% python3 -q
>>> import numpy as np
>>> np.set_printoptions(suppress=True, linewidth=140)
>>> data = np.load("layer18.npy")
>>> print(data)
[[0 0 1 0 0 0 0 0]
 [0 0 0 0 1 0 0 0]
 [0 0 0 0 0 0 0 1]
 [0 0 0 1 0 0 0 0]
 [0 1 0 0 0 0 0 0]
 [1 0 0 0 0 0 0 0]
 [0 0 0 0 0 1 0 0]
 [0 0 0 0 0 0 1 0]]
>>> print(np.linalg.matrix_power(data, 4))
[[0 0 0 0 0 1 0 0]
 [0 1 0 0 0 0 0 0]
 [1 0 0 0 0 0 0 0]
 [0 0 0 1 0 0 0 0]
 [0 0 0 0 1 0 0 0]
 [0 0 0 0 0 0 1 0]
 [0 0 0 0 0 0 0 1]
 [0 0 1 0 0 0 0 0]]
>>> print((data - data.T) / 2)
[[ 0.   0.   0.5  0.   0.  -0.5  0.   0. ]
 [ 0.   0.   0.   0.   0.   0.   0.   0. ]
 [-0.5  0.   0.   0.   0.   0.   0.   0.5]
 [ 0.   0.   0.   0.   0.   0.   0.   0. ]
 [ 0.   0.   0.   0.   0.   0.   0.   0. ]
 [ 0.5  0.   0.   0.   0.   0.  -0.5  0. ]
 [ 0.   0.   0.   0.   0.   0.5  0.  -0.5]
 [ 0.   0.  -0.5  0.   0.   0.   0.5  0. ]]
>>> print(np.allclose(data, data.T))
False
>>> other = np.array([[-1, 2], [1, -1], [0, -3], [1, 0], [-1, 3], [0, 2], [-3, -2], [1, 1]])
>>> print(np.einsum("ij,ij->i", data, data))
[1 1 1 1 1 1 1 1]
>>> print(np.linalg.matrix_rank(np.vstack([data, other.T])))
8
>>> print(other.T @ data.T)
[[ 0 -1  1  1  1 -1  0 -3]
 [-3  3  1  0 -1  2  2 -2]]
>>> print(np.einsum("ij->j", data))
[1 1 1 1 1 1 1 1]
>>> print(np.linalg.matrix_rank(data @ other))
2
>>> print(np.einsum("ik,kj->ji", data, other))
[[ 0 -1  1  1  1 -1  0 -3]
 [-3  3  1  0 -1  2  2 -2]]
>>> print(data.T @ data)
[[1 0 0 0 0 0 0 0]
 [0 1 0 0 0 0 0 0]
 [0 0 1 0 0 0 0 0]
 [0 0 0 1 0 0 0 0]
 [0 0 0 0 1 0 0 0]
 [0 0 0 0 0 1 0 0]
 [0 0 0 0 0 0 1 0]
 [0 0 0 0 0 0 0 1]]
>>> print(data[:, 4] @ data[:, 7])
0
>>> print(np.round(np.linalg.norm(data, axis=0), 1))
[1. 1. 1. 1. 1. 1. 1. 1.]
>>> other = np.linalg.inv(data)
>>> print(np.round(np.linalg.det(data) * other, 1))
[[-0. -0. -0. -0. -0. -1. -0. -0.]
 [-0. -0. -0. -0. -1. -0. -0. -0.]
 [-1. -0. -0. -0. -0. -0. -0. -0.]
 [-0. -0. -0. -1. -0. -0. -0. -0.]
 [-0. -1. -0. -0. -0. -0. -0. -0.]
 [-0. -0. -0. -0. -0. -0. -1. -0.]
 [-0. -0. -0. -0. -0. -0. -0. -1.]
 [-0. -0. -1. -0. -0. -0. -0. -0.]]
>>> print(np.round(np.linalg.slogdet(data)[0], 1))
-1.0
>>> print(np.allclose(other, data.T))
True
>>> print(round(np.linalg.cond(data), 1))
1.0
>>> rng = np.random.default_rng(85955)
>>> z = rng.integers(0, 3, 14)
>>> J = (z[:, None] == z) * -3 + np.eye(14)
>>> print(J)
[[-2.  0.  0.  0. -3.  0. -3.  0.  0.  0. -3. -3. -3. -3.]
 [ 0. -2.  0. -3.  0. -3.  0.  0. -3.  0.  0.  0.  0.  0.]
 [ 0.  0. -2.  0.  0.  0.  0. -3.  0. -3.  0.  0.  0.  0.]
 [ 0. -3.  0. -2.  0. -3.  0.  0. -3.  0.  0.  0.  0.  0.]
 [-3.  0.  0.  0. -2.  0. -3.  0.  0.  0. -3. -3. -3. -3.]
 [ 0. -3.  0. -3.  0. -2.  0.  0. -3.  0.  0.  0.  0.  0.]
 [-3.  0.  0.  0. -3.  0. -2.  0.  0.  0. -3. -3. -3. -3.]
 [ 0.  0. -3.  0.  0.  0.  0. -2.  0. -3.  0.  0.  0.  0.]
 [ 0. -3.  0. -3.  0. -3.  0.  0. -2.  0.  0.  0.  0.  0.]
 [ 0.  0. -3.  0.  0.  0.  0. -3.  0. -2.  0.  0.  0.  0.]
 [-3.  0.  0.  0. -3.  0. -3.  0.  0.  0. -2. -3. -3. -3.]
 [-3.  0.  0.  0. -3.  0. -3.  0.  0.  0. -3. -2. -3. -3.]
 [-3.  0.  0.  0. -3.  0. -3.  0.  0.  0. -3. -3. -2. -3.]
 [-3.  0.  0.  0. -3.  0. -3.  0.  0.  0. -3. -3. -3. -2.]]
>>> # 3 groups of indices that never mix
>>> u, r1 = J[13], J[8]
>>> print(u @ r1)
0.0
>>> pr = (u @ r1) / (u @ u) * u
>>> print(r1 - pr)
[ 0. -3.  0. -3.  0. -3.  0.  0. -2.  0.  0.  0.  0.  0.]
>>> evals, vecs = np.linalg.eigh(J)
>>> vec = np.array([-2, 0, 2, -1, -2, 0, -3, 1, 1, -2, -3, 1, -1, -3])
>>> print(np.round(np.linalg.eigvalsh(J[1:, 1:]), 1))
[-17. -11.  -8.   1.   1.   1.   1.   1.   1.   1.   1.   1.   1.]
>>> print(vec @ J @ vec)
-462.0
>>> print(np.abs(J).sum(axis=1).max(), np.abs(evals).max())
20.0 20.0
>>> z = rng.permutation(14)
>>> other = J[:, z] * rng.choice([-1, 1], 14)
>>> print(other)
[[-0. -0. -0. -3. -0.  3.  3.  3. -0.  3.  3. -2. -0. -0.]
 [ 2.  3. -0.  0.  3. -0. -0. -0. -0. -0. -0.  0. -0.  3.]
 [-0. -0.  2.  0. -0. -0. -0. -0.  3. -0. -0.  0.  3. -0.]
 [ 3.  2. -0.  0.  3. -0. -0. -0. -0. -0. -0.  0. -0.  3.]
 [-0. -0. -0. -3. -0.  2.  3.  3. -0.  3.  3. -3. -0. -0.]
 [ 3.  3. -0.  0.  3. -0. -0. -0. -0. -0. -0.  0. -0.  2.]
 [-0. -0. -0. -3. -0.  3.  2.  3. -0.  3.  3. -3. -0. -0.]
 [-0. -0.  3.  0. -0. -0. -0. -0.  3. -0. -0.  0.  2. -0.]
 [ 3.  3. -0.  0.  2. -0. -0. -0. -0. -0. -0.  0. -0.  3.]
 [-0. -0.  3.  0. -0. -0. -0. -0.  2. -0. -0.  0.  3. -0.]
 [-0. -0. -0. -2. -0.  3.  3.  3. -0.  3.  3. -3. -0. -0.]
 [-0. -0. -0. -3. -0.  3.  3.  2. -0.  3.  3. -3. -0. -0.]
 [-0. -0. -0. -3. -0.  3.  3.  3. -0.  2.  3. -3. -0. -0.]
 [-0. -0. -0. -3. -0.  3.  3.  3. -0.  3.  2. -3. -0. -0.]]
>>> left, _, Vh = np.linalg.svd(J.T @ other)
>>> print(z)
[ 1  3  2 10  8  4  6 11  9 12 13  0  7  5]
>>> M = np.load("sample15.npy")
>>> print(M.round(1) + 0)
[[ 0.1  0.2  0.1  0.2 -0.1  0.1  0.  -0.1]
 [ 0.2  0.3  0.1  0.3 -0.1  0.1  0.  -0.2]
 [ 0.1  0.1  0.   0.1  0.   0.   0.  -0.1]
 [ 0.2  0.3  0.1  0.3 -0.1  0.1  0.  -0.2]
 [-0.1 -0.1  0.  -0.1  0.   0.   0.   0.1]
 [ 0.1  0.1  0.   0.1  0.   0.   0.  -0.1]
 [ 0.   0.   0.   0.   0.   0.   0.   0. ]
 [-0.1 -0.2 -0.1 -0.2  0.1 -0.1  0.   0.1]]
>>> evals, vecs = np.linalg.eigh(M)
>>> vec = np.array([3, -5, -6, -2, -6, -8, 9, 4])
>>> print(np.round(np.abs(M).sum(axis=1).max(), 1), round(np.abs(evals).max(), 1))
1.4 1.0
>>> print(np.round(vecs * np.maximum(evals, 0) @ vecs.T, 1) + 0)
[[ 0.1  0.2  0.1  0.2 -0.1  0.1  0.  -0.1]
 [ 0.2  0.3  0.1  0.3 -0.1  0.1  0.  -0.2]
 [ 0.1  0.1  0.   0.1  0.   0.   0.  -0.1]
 [ 0.2  0.3  0.1  0.3 -0.1  0.1  0.  -0.2]
 [-0.1 -0.1  0.  -0.1  0.   0.   0.   0.1]
 [ 0.1  0.1  0.   0.1  0.   0.   0.  -0.1]
 [ 0.   0.   0.   0.   0.   0.   0.   0. ]
 [-0.1 -0.2 -0.1 -0.2  0.1 -0.1  0.   0.1]]
>>> print(round(vec @ M @ vec / (vec @ vec), 1), round(evals[0], 1), round(float(evals[-1]), 1))
0.1 -0.0 1.0
>>> rank = np.linalg.matrix_rank(M)
>>> print(rank)
1
>>> null = np.linalg.svd(M)[2][rank:].T
>>> print(null.shape)
(8, 7)
>>> print(np.round(null @ null.T, 1) + 0)
[[ 0.9 -0.2 -0.1 -0.2  0.1 -0.1  0.   0.1]
 [-0.2  0.7 -0.1 -0.3  0.1 -0.1  0.   0.2]
 [-0.1 -0.1  1.  -0.1  0.   0.   0.   0.1]
 [-0.2 -0.3 -0.1  0.7  0.1 -0.1  0.   0.2]
 [ 0.1  0.1  0.   0.1  1.   0.   0.  -0.1]
 [-0.1 -0.1  0.  -0.1  0.   1.   0.   0.1]
 [ 0.   0.   0.   0.   0.   0.   1.   0. ]
 [ 0.1  0.2  0.1  0.2 -0.1  0.1  0.   0.9]]
>>> print([int(np.linalg.matrix_rank(M[:, :j + 1])) for j in range(8)])
[1, 1, 1, 1, 1, 1, 1, 1]
>>> print(np.allclose(M @ null, 0))
True
>>> print(np.linalg.matrix_rank(M.T @ M), np.linalg.matrix_rank(M @ M.T))
1 1
